$ ipython --no-banner

In [1]: import numpy as np

In [2]: import numpy.linalg as la

In [3]: np.set_printoptions(suppress=True, linewidth=140)

In [4]: J = np.load("w.npy")

In [5]: J
Out[5]: 
array([[-3,  0,  0,  0,  0,  0,  0,  0,  0,  0,  0,  0,  0,  0],
       [ 0,  8,  0,  0,  0,  0,  0,  0,  0,  0,  0,  0,  0,  0],
       [ 0,  0,  0,  0,  0,  0,  0,  0,  0,  0,  0,  0,  0,  0],
       [ 0,  0,  0, -7,  0,  0,  0,  0,  0,  0,  0,  0,  0,  0],
       [ 0,  0,  0,  0,  4,  0,  0,  0,  0,  0,  0,  0,  0,  0],
       [ 0,  0,  0,  0,  0, -1,  0,  0,  0,  0,  0,  0,  0,  0],
       [ 0,  0,  0,  0,  0,  0,  0,  0,  0,  0,  0,  0,  0,  0],
       [ 0,  0,  0,  0,  0,  0,  0,  7,  0,  0,  0,  0,  0,  0],
       [ 0,  0,  0,  0,  0,  0,  0,  0, -8,  0,  0,  0,  0,  0],
       [ 0,  0,  0,  0,  0,  0,  0,  0,  0, -2,  0,  0,  0,  0],
       [ 0,  0,  0,  0,  0,  0,  0,  0,  0,  0, -6,  0,  0,  0],
       [ 0,  0,  0,  0,  0,  0,  0,  0,  0,  0,  0,  4,  0,  0],
       [ 0,  0,  0,  0,  0,  0,  0,  0,  0,  0,  0,  0, -7,  0],
       [ 0,  0,  0,  0,  0,  0,  0,  0,  0,  0,  0,  0,  0,  9]])

In [6]: np.unique(J.round(6), axis=0).shape
Out[6]: (13, 14)

In [7]: try:
   ...:     la.inv(J)
   ...: except la.LinAlgError as e:
   ...:     print(e)
   ...: 
Singular matrix

In [8]: np.round(np.trace(la.pinv(J) @ J), 3)
Out[8]: np.float64(12.0)

In [9]: np.allclose(J[:-1].T @ la.lstsq(J[:-1].T, J[-1])[0], J[-1])
Out[9]: False
